% ipython --no-banner

In [1]: import numpy as np

In [2]: np.set_printoptions(suppress=True, linewidth=120)

In [3]: def tidy(a):
   ...:     return np.round(a, 2) + 0
   ...: 

In [4]: M2 = np.array([[-1, 5, -4, -5, -2, 4, 5, 4, -4, -4]])

In [5]: J = M2.T @ M2

In [6]: J
Out[6]: 
array([[  1,  -5,   4,   5,   2,  -4,  -5,  -4,   4,   4],
       [ -5,  25, -20, -25, -10,  20,  25,  20, -20, -20],
       [  4, -20,  16,  20,   8, -16, -20, -16,  16,  16],
       [  5, -25,  20,  25,  10, -20, -25, -20,  20,  20],
       [  2, -10,   8,  10,   4,  -8, -10,  -8,   8,   8],
       [ -4,  20, -16, -20,  -8,  16,  20,  16, -16, -16],
       [ -5,  25, -20, -25, -10,  20,  25,  20, -20, -20],
       [ -4,  20, -16, -20,  -8,  16,  20,  16, -16, -16],
       [  4, -20,  16,  20,   8, -16, -20, -16,  16,  16],
       [  4, -20,  16,  20,   8, -16, -20, -16,  16,  16]])

In [7]: left, sigma, Vh = np.linalg.svd(J)

In [8]: V = Vh[:(sigma > 1e-8).sum()]

In [9]: rng = np.random.default_rng(42623)

In [10]: x0 = J[7] + 3 * J[6] + rng.integers(2) * np.eye(10)[7]

In [11]: x0
Out[11]: array([-19.,  95., -76., -95., -38.,  76.,  95.,  77., -76., -76.])

In [12]: tidy(np.diag(V.T @ V))
Out[12]: array([0.01, 0.16, 0.1 , 0.16, 0.02, 0.1 , 0.16, 0.1 , 0.1 , 0.1 ])

In [13]: np.linalg.matrix_rank(np.vstack([J, x0]))
Out[13]: np.int64(2)

In [14]: tidy(V.T @ V)
Out[14]: 
array([[ 0.01, -0.03,  0.02,  0.03,  0.01, -0.02, -0.03, -0.02,  0.02,  0.02],
       [-0.03,  0.16, -0.12, -0.16, -0.06,  0.12,  0.16,  0.12, -0.12, -0.12],
       [ 0.02, -0.12,  0.1 ,  0.12,  0.05, -0.1 , -0.12, -0.1 ,  0.1 ,  0.1 ],
       [ 0.03, -0.16,  0.12,  0.16,  0.06, -0.12, -0.16, -0.12,  0.12,  0.12],
       [ 0.01, -0.06,  0.05,  0.06,  0.02, -0.05, -0.06, -0.05,  0.05,  0.05],
       [-0.02,  0.12, -0.1 , -0.12, -0.05,  0.1 ,  0.12,  0.1 , -0.1 , -0.1 ],
       [-0.03,  0.16, -0.12, -0.16, -0.06,  0.12,  0.16,  0.12, -0.12, -0.12],
       [-0.02,  0.12, -0.1 , -0.12, -0.05,  0.1 ,  0.12,  0.1 , -0.1 , -0.1 ],
       [ 0.02, -0.12,  0.1 ,  0.12,  0.05, -0.1 , -0.12, -0.1 ,  0.1 ,  0.1 ],
       [ 0.02, -0.12,  0.1 ,  0.12,  0.05, -0.1 , -0.12, -0.1 ,  0.1 ,  0.1 ]])

In [15]: np.trace(J)
Out[15]: np.int64(160)

In [16]: tidy(np.abs(np.linalg.eigvals(J)).max())
Out[16]: np.float64(160.0)

In [17]: tidy(np.sort(np.abs(np.linalg.eigvals(J))))
Out[17]: array([  0.,   0.,   0.,   0.,   0.,   0.,   0.,   0.,   0., 160.])

In [18]: tidy(np.linalg.det(J))
Out[18]: np.float64(0.0)

In [19]: J.inv()
Traceback (most recent call last):
  Cell In[19], line 1
    J.inv()
AttributeError: 'numpy.ndarray' object has no attribute 'inv'


In [20]: np.linalg.matrix_power(J, 2)
Out[20]: 
array([[  160,  -800,   640,   800,   320,  -640,  -800,  -640,   640,   640],
       [ -800,  4000, -3200, -4000, -1600,  3200,  4000,  3200, -3200, -3200],
       [  640, -3200,  2560,  3200,  1280, -2560, -3200, -2560,  2560,  2560],
       [  800, -4000,  3200,  4000,  1600, -3200, -4000, -3200,  3200,  3200],
       [  320, -1600,  1280,  1600,   640, -1280, -1600, -1280,  1280,  1280],
       [ -640,  3200, -2560, -3200, -1280,  2560,  3200,  2560, -2560, -2560],
       [ -800,  4000, -3200, -4000, -1600,  3200,  4000,  3200, -3200, -3200],
       [ -640,  3200, -2560, -3200, -1280,  2560,  3200,  2560, -2560, -2560],
       [  640, -3200,  2560,  3200,  1280, -2560, -3200, -2560,  2560,  2560],
       [  640, -3200,  2560,  3200,  1280, -2560, -3200, -2560,  2560,  2560]])

In [21]: r0 = np.array([1, 2, 0])

In [22]: np.polyval(r0, J[4])
Out[22]: array([  8,  80,  80, 120,  24,  48,  80,  48,  80,  80])

In [23]: data = np.load("x.npy")

In [24]: tidy(data)
Out[24]: 
array([[-0.05,  0.55, -0.22,  0.12,  0.14, -0.34,  0.01,  0.54, -0.39,  0.21],
       [-0.07, -0.1 ,  0.14, -0.31, -0.76,  0.22, -0.12,  0.47, -0.05,  0.1 ],
       [ 0.23,  0.25, -0.52, -0.11, -0.06,  0.46, -0.06, -0.24,  0.13,  0.56],
       [ 0.38, -0.2 , -0.24, -0.58,  0.2 ,  0.02,  0.53,  0.19, -0.15, -0.23],
       [-0.38,  0.2 ,  0.51, -0.45,  0.17,  0.09,  0.19, -0.28, -0.28,  0.37],
       [ 0.49,  0.48,  0.23, -0.33, -0.08, -0.16, -0.44, -0.21,  0.04, -0.3 ],
       [ 0.45, -0.12,  0.48,  0.21,  0.38,  0.38, -0.1 ,  0.4 ,  0.04,  0.23],
       [-0.23, -0.2 , -0.12, -0.43,  0.33, -0.29, -0.4 ,  0.25,  0.51,  0.21],
       [-0.26, -0.12, -0.23, -0.1 ,  0.26,  0.45, -0.49,  0.04, -0.48, -0.34],
       [ 0.3 , -0.49, -0.04,  0.  , -0.1 , -0.4 , -0.26, -0.21, -0.48,  0.38]])

In [25]: O, V = np.linalg.qr(data[:, :7])[0], np.linalg.qr(data[:, 7:])[0]

In [26]: sigma = np.linalg.svd(O.T @ V, compute_uv=False)

In [27]: tidy(np.degrees(np.arccos(sigma.clip(0, 1))))
Out[27]: array([90., 90., 90.])

In [28]: M2 = data / np.linalg.norm(data, axis=1, keepdims=True)

In [29]: C2 = M2 @ M2.T

In [30]: np.degrees(np.arccos(np.clip(C2[9, 6], -1, 1)))
Out[30]: np.float64(90.0)

In [31]: tidy(np.linalg.norm(M2, axis=1))
Out[31]: array([1., 1., 1., 1., 1., 1., 1., 1., 1., 1.])

In [32]: (C2 - 2 * np.eye(10)).round(6).argmax(axis=1)
Out[32]: array([1, 0, 0, 0, 0, 0, 0, 0, 0, 0])

In [33]: tidy(C2)
Out[33]: 
array([[1., 0., 0., 0., 0., 0., 0., 0., 0., 0.],
       [0., 1., 0., 0., 0., 0., 0., 0., 0., 0.],
       [0., 0., 1., 0., 0., 0., 0., 0., 0., 0.],
       [0., 0., 0., 1., 0., 0., 0., 0., 0., 0.],
       [0., 0., 0., 0., 1., 0., 0., 0., 0., 0.],
       [0., 0., 0., 0., 0., 1., 0., 0., 0., 0.],
       [0., 0., 0., 0., 0., 0., 1., 0., 0., 0.],
       [0., 0., 0., 0., 0., 0., 0., 1., 0., 0.],
       [0., 0., 0., 0., 0., 0., 0., 0., 1., 0.],
       [0., 0., 0., 0., 0., 0., 0., 0., 0., 1.]])

In [34]: np.argwhere(np.triu(np.abs(C2) > 0.95, 1))
Out[34]: array([], shape=(0, 2), dtype=int64)

In [35]: tidy(np.linalg.svd(data, compute_uv=False))
Out[35]: array([1., 1., 1., 1., 1., 1., 1., 1., 1., 1.])

In [36]: tidy(data.T @ data)
Out[36]: 
array([[1., 0., 0., 0., 0., 0., 0., 0., 0., 0.],
       [0., 1., 0., 0., 0., 0., 0., 0., 0., 0.],
       [0., 0., 1., 0., 0., 0., 0., 0., 0., 0.],
       [0., 0., 0., 1., 0., 0., 0., 0., 0., 0.],
       [0., 0., 0., 0., 1., 0., 0., 0., 0., 0.],
       [0., 0., 0., 0., 0., 1., 0., 0., 0., 0.],
       [0., 0., 0., 0., 0., 0., 1., 0., 0., 0.],
       [0., 0., 0., 0., 0., 0., 0., 1., 0., 0.],
       [0., 0., 0., 0., 0., 0., 0., 0., 1., 0.],
       [0., 0., 0., 0., 0., 0., 0., 0., 0., 1.]])

In [37]: M2 = np.array([[5, 1],
    ...:     [5, 1],
    ...:     [5, 3],
    ...:     [2, 0],
    ...:     [0, 4],
    ...:     [5, 4],
    ...:     [4, 3],
    ...:     [2, 4],
    ...:     [3, 1],
    ...:     [0, 4]])

In [38]: np.linalg.matrix_rank(np.vstack([data, M2.T]))
Out[38]: np.int64(10)

In [39]: tidy(np.einsum("ij->j", data))
Out[39]: array([ 0.87,  0.26, -0.02, -1.97,  0.48,  0.42, -1.14,  0.95, -1.13,  1.18])

In [40]: np.vstack([data, M2.T]).shape
Out[40]: (12, 10)

In [41]: M2 @ data
Traceback (most recent call last):
  Cell In[41], line 1
    M2 @ data
ValueError: matmul: Input operand 1 has a mismatch in its core dimension 0, with gufunc signature (n?,k),(k,m?)->(n?,m?) (size 10 is different from 2)


In [42]: X = np.array([[1, 1, 3, 2],
    ...:     [0, 2, 1, 0],
    ...:     [3, 1, 0, 0],
    ...:     [1, 0, 2, 3],
    ...:     [1, 2, 3, 1],
    ...:     [2, 3, 0, 0],
    ...:     [2, 1, 3, 3],
    ...:     [2, 2, 3, 1],
    ...:     [1, 3, 2, 0]])

In [43]: X[8] = X[6]

In [44]: X
Out[44]: 
array([[1, 1, 3, 2],
       [0, 2, 1, 0],
       [3, 1, 0, 0],
       [1, 0, 2, 3],
       [1, 2, 3, 1],
       [2, 3, 0, 0],
       [2, 1, 3, 3],
       [2, 2, 3, 1],
       [2, 1, 3, 3]])

In [45]: X @ X
Traceback (most recent call last):
  Cell In[45], line 1
    X @ X
ValueError: matmul: Input operand 1 has a mismatch in its core dimension 0, with gufunc signature (n?,k),(k,m?)->(n?,m?) (size 9 is different from 4)


In [46]: C2 = X.T @ X

In [47]: C2
Out[47]: 
array([[28, 20, 26, 20],
       [20, 25, 23, 12],
       [26, 23, 50, 36],
       [20, 12, 36, 33]])

In [48]: np.allclose(C2, C2.T)
Out[48]: True

In [49]: tidy(np.linalg.svd(X, compute_uv=False) ** 2)
Out[49]: array([107.  ,  19.38,   7.75,   1.87])

In [50]: left, sigma, Vh = np.linalg.svd(X, full_matrices=False)

In [51]: tidy(np.abs(Vh[0]))
Out[51]: array([0.43, 0.36, 0.66, 0.5 ])

In [52]: tidy(Vh @ Vh.T)
Out[52]: 
array([[1., 0., 0., 0.],
       [0., 1., 0., 0.],
       [0., 0., 1., 0.],
       [0., 0., 0., 1.]])

In [53]: tidy(sigma)
Out[53]: array([10.34,  4.4 ,  2.78,  1.37])

In [54]: tidy(left.T @ left)
Out[54]: 
array([[1., 0., 0., 0.],
       [0., 1., 0., 0.],
       [0., 0., 1., 0.],
       [0., 0., 0., 1.]])

In [55]: tidy(left.T @ X @ Vh.T)
Out[55]: 
array([[10.34,  0.  ,  0.  ,  0.  ],
       [ 0.  ,  4.4 ,  0.  ,  0.  ],
       [ 0.  ,  0.  ,  2.78,  0.  ],
       [ 0.  ,  0.  ,  0.  ,  1.37]])

In [56]: tidy(np.sqrt((sigma ** 2).sum())), tidy(np.linalg.norm(X))
Out[56]: (np.float64(11.66), np.float64(11.66))

In [57]: tidy(X.mean(axis=0))
Out[57]: array([1.56, 1.44, 2.  , 1.44])

In [58]: tidy(np.linalg.svd(X, compute_uv=False))
Out[58]: array([10.34,  4.4 ,  2.78,  1.37])

In [59]: X.shape
Out[59]: (9, 4)

In [60]: X[9]
Traceback (most recent call last):
  Cell In[60], line 1
    X[9]
IndexError: index 9 is out of bounds for axis 0 with size 9


In [61]: np.diff(X, axis=0)
Out[61]: 
array([[-1,  1, -2, -2],
       [ 3, -1, -1,  0],
       [-2, -1,  2,  3],
       [ 0,  2,  1, -2],
       [ 1,  1, -3, -1],
       [ 0, -2,  3,  3],
       [ 0,  1,  0, -2],
       [ 0, -1,  0,  2]])

In [62]: X[:, 4]
Traceback (most recent call last):
  Cell In[62], line 1
    X[:, 4]
IndexError: index 4 is out of bounds for axis 1 with size 4


In [63]: X - X[0]
Out[63]: 
array([[ 0,  0,  0,  0],
       [-1,  1, -2, -2],
       [ 2,  0, -3, -2],
       [ 0, -1, -1,  1],
       [ 0,  1,  0, -1],
       [ 1,  2, -3, -2],
       [ 1,  0,  0,  1],
       [ 1,  1,  0, -1],
       [ 1,  0,  0,  1]])

In [64]: np.linalg.matrix_rank(X)
Out[64]: np.int64(4)

In [65]: np.count_nonzero(X)
Out[65]: np.int64(29)

In [66]: np.abs(X).max()
Out[66]: np.int64(3)

In [67]: r0 = np.array([6, 6])

In [68]: np.convolve(X[5], r0)
Out[68]: array([12, 30, 18,  0,  0])

In [69]: np.polyval(r0, X[5])
Out[69]: array([18, 24,  6,  6])

In [70]: np.correlate(X[5], X[1], "full")
Out[70]: array([0, 2, 7, 6, 0, 0, 0])

In [71]: np.array([np.convolve(row, r0, "same") for row in X])
Out[71]: 
array([[ 6, 12, 24, 30],
       [ 0, 12, 18,  6],
       [18, 24,  6,  0],
       [ 6,  6, 12, 30],
       [ 6, 18, 30, 24],
       [12, 30, 18,  0],
       [12, 18, 24, 36],
       [12, 24, 30, 24],
       [12, 18, 24, 36]])

In [72]: theta = np.radians(30)

In [73]: r_ = np.eye(4)

In [74]: r_[3, 3] = r_[2, 2] = np.cos(theta)

In [75]: r_[3, 2], r_[2, 3] = -np.sin(theta), np.sin(theta)

In [76]: tidy(r_)
Out[76]: 
array([[ 1.  ,  0.  ,  0.  ,  0.  ],
       [ 0.  ,  1.  ,  0.  ,  0.  ],
       [ 0.  ,  0.  ,  0.87,  0.5 ],
       [ 0.  ,  0.  , -0.5 ,  0.87]])

In [77]: M2 = X @ r_.T

In [78]: tidy(np.linalg.det(r_)), tidy(np.trace(r_))
Out[78]: (np.float64(1.0), np.float64(3.73))

In [79]: np.allclose(X @ X.T, M2 @ M2.T)
Out[79]: True

In [80]: tidy(np.linalg.svd(X, compute_uv=False)), tidy(np.linalg.svd(M2, compute_uv=False))
Out[80]: (array([10.34,  4.4 ,  2.78,  1.37]), array([10.34,  4.4 ,  2.78,  1.37]))

In [81]: np.allclose(np.linalg.norm(X, axis=1), np.linalg.norm(M2, axis=1))
Out[81]: True

In [82]: tidy(M2)
Out[82]: 
array([[ 1.  ,  1.  ,  3.6 ,  0.23],
       [ 0.  ,  2.  ,  0.87, -0.5 ],
       [ 3.  ,  1.  ,  0.  ,  0.  ],
       [ 1.  ,  0.  ,  3.23,  1.6 ],
       [ 1.  ,  2.  ,  3.1 , -0.63],
       [ 2.  ,  3.  ,  0.  ,  0.  ],
       [ 2.  ,  1.  ,  4.1 ,  1.1 ],
       [ 2.  ,  2.  ,  3.1 , -0.63],
       [ 2.  ,  1.  ,  4.1 ,  1.1 ]])

In [83]: mat = np.load("w.npy")

In [84]: tidy(mat)
Out[84]: 
array([[ 0.76,  0.11, -0.23,  0.57,  0.1 , -0.17],
       [-0.25,  0.13,  0.03, -0.02,  0.61, -0.74],
       [ 0.18,  0.88,  0.02, -0.39, -0.2 , -0.07],
       [-0.4 ,  0.41, -0.24,  0.43,  0.4 ,  0.52],
       [-0.22,  0.18,  0.69,  0.54, -0.35, -0.17],
       [-0.36,  0.03, -0.64,  0.21, -0.54, -0.35]])

In [85]: x0 = np.array([0, 2, 2, 1, 2, 1])

In [86]: y = mat @ x0

In [87]: tidy(y)
Out[87]: array([ 0.38,  0.79,  0.94,  2.09,  1.42, -2.44])

In [88]: tidy(np.linalg.solve(mat, mat[:, 1]))
Out[88]: array([0., 1., 0., 0., 0., 0.])

In [89]: tidy(np.linalg.solve(mat, y))
Out[89]: array([0., 2., 2., 1., 2., 1.])

In [90]: x0 = np.array([0, 6, 5, 4, 0, 0])

In [91]: y = mat @ x0

In [92]: c, lr = np.zeros(6), 1 / np.linalg.norm(mat, 2) ** 2

In [93]: for i in range(10):
    ...:     c -= lr * mat.T @ (mat @ c - y)
    ...:     if i % 2 == 0: print(i, round(np.linalg.norm(mat @ c - y), 2))
    ...: 
0 0.0
2 0.0
4 0.0
6 0.0
8 0.0

In [94]: tidy(np.linalg.cond(mat))
Out[94]: np.float64(1.0)

In [95]: lab = rng.permutation(6)

In [96]: lab
Out[96]: array([1, 5, 4, 3, 0, 2])

In [97]: M2 = mat[lab][:, lab]

In [98]: tidy(np.linalg.det(M2)), tidy(np.linalg.det(mat[lab]))
Out[98]: (np.float64(-1.0), np.float64(-1.0))

In [99]: np.allclose(M2, mat)
Out[99]: False

In [100]: tidy(np.sort(np.abs(np.linalg.eigvals(M2))))
Out[100]: array([1., 1., 1., 1., 1., 1.])

In [101]: tidy(np.diag(M2))
Out[101]: array([ 0.13, -0.35, -0.35,  0.43,  0.76,  0.02])
